$ python -q
>>> import numpy as np
>>> import numpy.linalg as la
>>> np.set_printoptions(precision=2, suppress=True, linewidth=120, sign=" ")
>>> arr = np.load("mat.npy")
>>> arr
array([[-0.8 , -0.1 , -0.6 , -0.5 , -0.8 ,  2.44],
       [ 1.2 , -1.  , -0.3 , -1.7 , -0.7 , -3.62],
       [-2.8 , -1.2 , -2.1 ,  0.7 , -1.1 ,  8.52],
       [ 0.6 , -1.3 , -1.  ,  1.  ,  0.5 , -1.83],
       [ 1.7 ,  0.5 ,  0.8 , -0.4 ,  0.5 , -5.05],
       [ 1.1 , -1.5 , -1.6 ,  1.  , -0.1 , -3.25],
       [-0.6 , -0.1 , -0.9 , -0.6 , -0.8 ,  1.76],
       [-0.8 ,  0.2 ,  0.7 ,  0.1 ,  1.  ,  2.4 ],
       [-1.6 ,  0.7 , -0.9 ,  0.1 ,  0.9 ,  4.65],
       [-0.9 , -0.3 , -0.8 ,  0.  ,  0.8 ,  2.84],
       [-0.7 , -0.9 ,  0.8 ,  1.  , -0.5 ,  2.05],
       [ 1.5 ,  0.2 ,  0.2 ,  0.7 ,  0.8 , -4.47],
       [-0.1 ,  0.9 ,  0.6 , -0.1 ,  0.4 ,  0.51],
       [-0.8 ,  0.  ,  0.3 , -1.2 ,  0.2 ,  2.55],
       [-0.2 ,  0.3 ,  0.9 ,  1.1 , -0.1 ,  0.63],
       [ 1.  ,  2.3 , -1.2 ,  1.5 ,  0.4 , -3.01],
       [ 0.6 ,  0.9 ,  0.  , -0.3 , -0.1 , -1.74],
       [-0.3 ,  1.5 ,  1.6 , -0.8 ,  0.7 ,  0.93],
       [-0.6 , -0.8 ,  0.4 ,  0.3 , -0.9 ,  1.85],
       [ 0.2 ,  0.4 ,  0.4 ,  0.5 ,  0.7 , -0.49],
       [ 0.  ,  2.1 , -1.2 , -0.3 , -2.1 ,  0.09],
       [ 0.8 , -0.1 , -1.3 ,  1.2 ,  0.2 , -2.25],
       [ 0.1 ,  0.4 ,  0.  ,  0.5 ,  0.2 , -0.57],
       [-0.9 , -1.3 , -0.2 ,  0.2 ,  0.1 ,  2.76],
       [ 1.3 ,  2.  , -0.5 , -1.2 , -0.1 , -3.85],
       [-0.4 , -2.3 ,  0.6 ,  0.3 ,  0.5 ,  1.17],
       [-0.4 , -0.8 ,  1.  , -0.5 , -0.3 ,  1.23],
       [ 0.5 , -0.4 ,  0.7 , -0.1 , -0.8 , -1.74],
       [-2.8 ,  1.2 ,  1.6 , -1.3 , -1.6 ,  8.35],
       [-1.2 ,  0.9 , -0.7 , -0.3 , -0.4 ,  3.63],
       [-0.7 , -0.9 , -1.3 , -1.5 , -1.6 ,  2.16],
       [ 1.7 ,  0.2 ,  1.6 ,  0.5 , -0.1 , -4.95],
       [ 1.1 ,  0.4 ,  0.4 , -0.3 , -0.7 , -3.26],
       [ 1.  , -1.3 , -0.9 ,  0.6 , -0.3 , -3.15],
       [-0.7 , -0.3 ,  0.2 ,  0.  , -2.3 ,  1.98],
       [ 0.4 ,  2.2 ,  1.1 , -1.8 ,  2.3 , -1.18],
       [-2.2 ,  0.1 ,  0.  , -2.3 ,  0.2 ,  6.57],
       [-1.  ,  0.  ,  0.8 ,  1.  , -0.2 ,  3.11],
       [-0.3 ,  0.2 ,  0.6 , -0.9 , -1.7 ,  0.75],
       [ 1.1 , -2.9 , -1.8 , -0.8 ,  0.2 , -3.26],
       [-0.4 , -1.4 ,  1.  ,  0.1 , -1.  ,  1.01],
       [ 0.5 , -0.4 ,  0.1 , -0.2 , -1.  , -1.65],
       [-1.  ,  0.7 , -0.9 , -1.2 ,  0.4 ,  3.06],
       [ 1.2 ,  1.4 , -1.2 , -1.4 ,  1.1 , -3.39],
       [-1.4 ,  0.9 , -1.3 , -1.4 ,  1.6 ,  4.3 ],
       [ 0.4 , -0.5 , -2.  , -1.  ,  0.2 , -1.23],
       [-0.9 ,  0.1 , -1.9 ,  0.2 , -1.7 ,  2.79],
       [ 0.4 ,  0.5 , -0.1 , -0.7 ,  1.9 , -1.23],
       [ 0.4 , -0.5 ,  0.  ,  0.8 ,  1.9 , -1.11]])
>>> W2 = arr[[35, 5]].astype(float)
>>> for _ in range(3):
...     labels = la.norm(arr[:, None] - W2, axis=-1).argmin(axis=1)
...     W2 = np.array([arr[labels == j].mean(axis=0) for j in range(2)])
... 
>>> labels
array([ 0,  1,  0,  1,  1,  1,  0,  0,  0,  0,  0,  1,  0,  0,  0,  1,  1,  0,  0,  1,  0,  1,  1,  0,  1,  0,  0,  1,
        0,  0,  0,  1,  1,  1,  0,  1,  0,  0,  0,  1,  0,  1,  0,  1,  0,  1,  0,  1,  1])
>>> W2
array([[-0.91, -0.02, -0.06, -0.29, -0.38,  2.74],
       [ 0.85,  0.07, -0.3 , -0.07,  0.32, -2.56]])
>>> print(W2[1] - W2[0])
[ 1.76  0.09 -0.24  0.22  0.7  -5.3 ]
>>> U, s, Vh = la.svd(W2)
>>> s
array([ 3.99,  0.37])
>>> np.argmax(s[:-1] / (s[1:] + 1e-6)) + 1
np.int64(1)
>>> other = U[:, :1] @ np.diag(s[:1]) @ Vh[:1]
>>> la.matrix_rank(other)
np.int64(1)
>>> round(la.norm(W2 - other) / la.norm(W2), 2)
np.float64(0.09)
>>> round(np.abs(W2 - other).max(), 2)
np.float64(0.19)
>>> np.round(la.norm(W2 - other, 2), 2), round(s[1], 2)
(np.float64(0.37), np.float64(0.37))
>>> print(la.matrix_rank(W2, rtol=0.05))
2
>>> other
array([[-0.91, -0.05,  0.12, -0.12, -0.36,  2.74],
       [ 0.85,  0.04, -0.11,  0.11,  0.34, -2.56]])
>>> Xc = (arr - arr.mean(axis=0)) / arr.std(axis=0)
>>> np.argwhere(np.abs(Xc) > 2)
array([[  2,   0],
       [  2,   5],
       [ 15,   1],
       [ 20,   4],
       [ 25,   1],
       [ 28,   0],
       [ 28,   5],
       [ 34,   4],
       [ 35,   4],
       [ 36,   3],
       [ 39,   1]])
>>> c = la.lstsq(np.delete(Xc, 4, axis=1), Xc[:, 4])[0]
>>> np.round(1 - np.var(Xc[:, 4] - np.delete(Xc, 4, axis=1) @ c), 2)
np.float64(0.14)
>>> K = np.minimum.outer(np.arange(1, 7), np.arange(1, 7)) * -2
>>> K
array([[ -2,  -2,  -2,  -2,  -2,  -2],
       [ -2,  -4,  -4,  -4,  -4,  -4],
       [ -2,  -4,  -6,  -6,  -6,  -6],
       [ -2,  -4,  -6,  -8,  -8,  -8],
       [ -2,  -4,  -6,  -8, -10, -10],
       [ -2,  -4,  -6,  -8, -10, -12]])
>>> np.all(la.eigvalsh(K) > 0)
np.False_
>>> rng = np.random.default_rng(503)
>>> labels = rng.permutation(6)
>>> print(labels)
[ 2  4  3  1  5  0]
>>> other = K[labels][:, labels]
>>> other
array([[ -6,  -6,  -6,  -4,  -6,  -2],
       [ -6, -10,  -8,  -4, -10,  -2],
       [ -6,  -8,  -8,  -4,  -8,  -2],
       [ -4,  -4,  -4,  -4,  -4,  -2],
       [ -6, -10,  -8,  -4, -12,  -2],
       [ -2,  -2,  -2,  -2,  -2,  -2]])
>>> np.sort(np.abs(la.eigvals(other)))
array([  0.53,   0.64,   0.89,   1.55,   3.98,  34.41])
>>> t3 = np.stack([K, -1 * K, K[::-1]])
>>> print(t3.shape)
(3, 6, 6)
>>> np.sort(np.abs(la.eigvals(K)))
array([  0.53,   0.64,   0.89,   1.55,   3.98,  34.41])
>>> (K + K.T) / 2
array([[ -2.,  -2.,  -2.,  -2.,  -2.,  -2.],
       [ -2.,  -4.,  -4.,  -4.,  -4.,  -4.],
       [ -2.,  -4.,  -6.,  -6.,  -6.,  -6.],
       [ -2.,  -4.,  -6.,  -8.,  -8.,  -8.],
       [ -2.,  -4.,  -6.,  -8., -10., -10.],
       [ -2.,  -4.,  -6.,  -8., -10., -12.]])
>>> other = K[0, 0] * K[1:] - np.outer(K[1:, 0], K[0])
>>> other
array([[  0,   4,   4,   4,   4,   4],
       [  0,   4,   8,   8,   8,   8],
       [  0,   4,   8,  12,  12,  12],
       [  0,   4,   8,  12,  16,  16],
       [  0,   4,   8,  12,  16,  20]])
>>> la.matrix_rank(other), la.matrix_rank(K)
(np.int64(5), np.int64(6))
>>> print(np.flatnonzero(~other.round(6).any(axis=1)))
[]
>>> K[:, 0] / K[0, 0]
array([ 1.,  1.,  1.,  1.,  1.,  1.])
>>> A = 3 * np.eye(12) + np.eye(12, k=1)
>>> A
array([[ 3.,  1.,  0.,  0.,  0.,  0.,  0.,  0.,  0.,  0.,  0.,  0.],
       [ 0.,  3.,  1.,  0.,  0.,  0.,  0.,  0.,  0.,  0.,  0.,  0.],
       [ 0.,  0.,  3.,  1.,  0.,  0.,  0.,  0.,  0.,  0.,  0.,  0.],
       [ 0.,  0.,  0.,  3.,  1.,  0.,  0.,  0.,  0.,  0.,  0.,  0.],
       [ 0.,  0.,  0.,  0.,  3.,  1.,  0.,  0.,  0.,  0.,  0.,  0.],
       [ 0.,  0.,  0.,  0.,  0.,  3.,  1.,  0.,  0.,  0.,  0.,  0.],
       [ 0.,  0.,  0.,  0.,  0.,  0.,  3.,  1.,  0.,  0.,  0.,  0.],
       [ 0.,  0.,  0.,  0.,  0.,  0.,  0.,  3.,  1.,  0.,  0.,  0.],
       [ 0.,  0.,  0.,  0.,  0.,  0.,  0.,  0.,  3.,  1.,  0.,  0.],
       [ 0.,  0.,  0.,  0.,  0.,  0.,  0.,  0.,  0.,  3.,  1.,  0.],
       [ 0.,  0.,  0.,  0.,  0.,  0.,  0.,  0.,  0.,  0.,  3.,  1.],
       [ 0.,  0.,  0.,  0.,  0.,  0.,  0.,  0.,  0.,  0.,  0.,  3.]])
>>> other = A / np.sqrt((A ** 2).mean(axis=1, keepdims=True))
>>> la.matrix_rank(A - A.mean(axis=1, keepdims=True))
np.int64(11)
>>> other[1]
array([ 0.  ,  3.29,  1.1 ,  0.  ,  0.  ,  0.  ,  0.  ,  0.  ,  0.  ,  0.  ,  0.  ,  0.  ])
>>> [int(la.matrix_rank(la.matrix_power(A, p))) for p in range(1, 13)]
[12, 12, 12, 12, 12, 12, 12, 12, 12, 12, 12, 12]
>>> np.prod(np.diag(A)), round(la.det(A), 2)
(np.float64(531441.0), np.float64(531441.0))
>>> np.sort(la.eigvals(A))
array([ 3.,  3.,  3.,  3.,  3.,  3.,  3.,  3.,  3.,  3.,  3.,  3.])
>>> x0 = np.array([8, 5, 9, -4, -3, 2, 3, -7, 1, -3, 7, 0])
>>> target = A @ x0
>>> print(target)
[ 29.  24.  23. -15.  -7.   9.   2. -20.   0.  -2.  21.   0.]
>>> la.solve(A, target)
array([ 8.,  5.,  9., -4., -3.,  2.,  3., -7.,  1., -3.,  7.,  0.])
>>> la.solve(A, target + A[:, 5])
array([ 8.,  5.,  9., -4., -3.,  3.,  3., -7.,  1., -3.,  7.,  0.])
>>> la.solve(A, 2 * target)
array([ 16.,  10.,  18.,  -8.,  -6.,   4.,   6., -14.,   2.,  -6.,  14.,   0.])
>>> x0 = np.array([0, 0, -2, 0, 1, 2, 0, 1, 1, -1, -1, 2])
>>> target = A @ x0
>>> c, lr = np.zeros(12), 1 / la.norm(A, 2) ** 2
>>> for i in range(40):
...     c -= lr * A.T @ (A @ c - target)
...     if i % 10 == 0: print(i, round(la.norm(A @ c - target), 2))
... 
0 4.56
10 0.08
20 0.0
30 0.0
>>> c.round(2) + 0
array([ 0.,  0., -2.,  0.,  1.,  2.,  0.,  1.,  1., -1., -1.,  2.])
